$ python3 -q
>>> import numpy as np
>>> from numpy import linalg as LA
>>> np.set_printoptions(precision=3, suppress=True, linewidth=160, floatmode="fixed")
>>> M = np.load("data.npy")
>>> print(M)
[[-3.000  0.000  0.000]
 [ 0.000 -2.000 -1.000]
 [ 0.000 -1.000 -2.000]]
>>> np.flatnonzero(LA.matrix_power((M != 0) + (M.T != 0) + np.eye(3), 3)[2])
array([1, 2])
>>> M @ M
array([[9.000, 0.000, 0.000],
       [0.000, 5.000, 4.000],
       [0.000, 4.000, 5.000]])
>>> (M != 0).astype(int)
array([[1, 0, 0],
       [0, 1, 1],
       [0, 1, 1]])
>>> out = np.array([[3, 3, 9, 9, 9, 3],
...     [1, 4, 2, 0, 3, 0],
...     [4, 8, 6, 8, 0, 1],
...     [7, 2, 7, 3, 6, 3],
...     [4, 0, 8, 8, 5, 7],
...     [1, 4, 9, 3, 9, 3]])
>>> J = out + out.T
>>> J
array([[ 6,  4, 13, 16, 13,  4],
       [ 4,  8, 10,  2,  3,  4],
       [13, 10, 12, 15,  8, 10],
       [16,  2, 15,  6, 14,  6],
       [13,  3,  8, 14, 10, 16],
       [ 4,  4, 10,  6, 16,  6]])
>>> print(np.all(LA.eigvalsh(J) > 0))
False
>>> gram = J.T @ J
>>> (J @ J.T).shape
(6, 6)
>>> np.diag(gram)
array([662, 209, 802, 753, 794, 460])
>>> print(np.round(LA.norm(M, 2), 3))
3.0
>>> np.round(LA.norm(M[1] - M[2]), 3)
np.float64(1.414)
>>> round(LA.norm(M, 1), 3), np.round(LA.norm(M, np.inf), 3)
(np.float64(3.0), np.float64(3.0))
>>> round(float(LA.norm(M) ** 2 / LA.norm(M, 2) ** 2), 3)
2.111
>>> M[1] @ M[2]
np.float64(4.0)
>>> round(float(LA.norm(M, "nuc")), 3)
7.0
>>> LA.norm(M, axis=1).argmax()
np.int64(0)
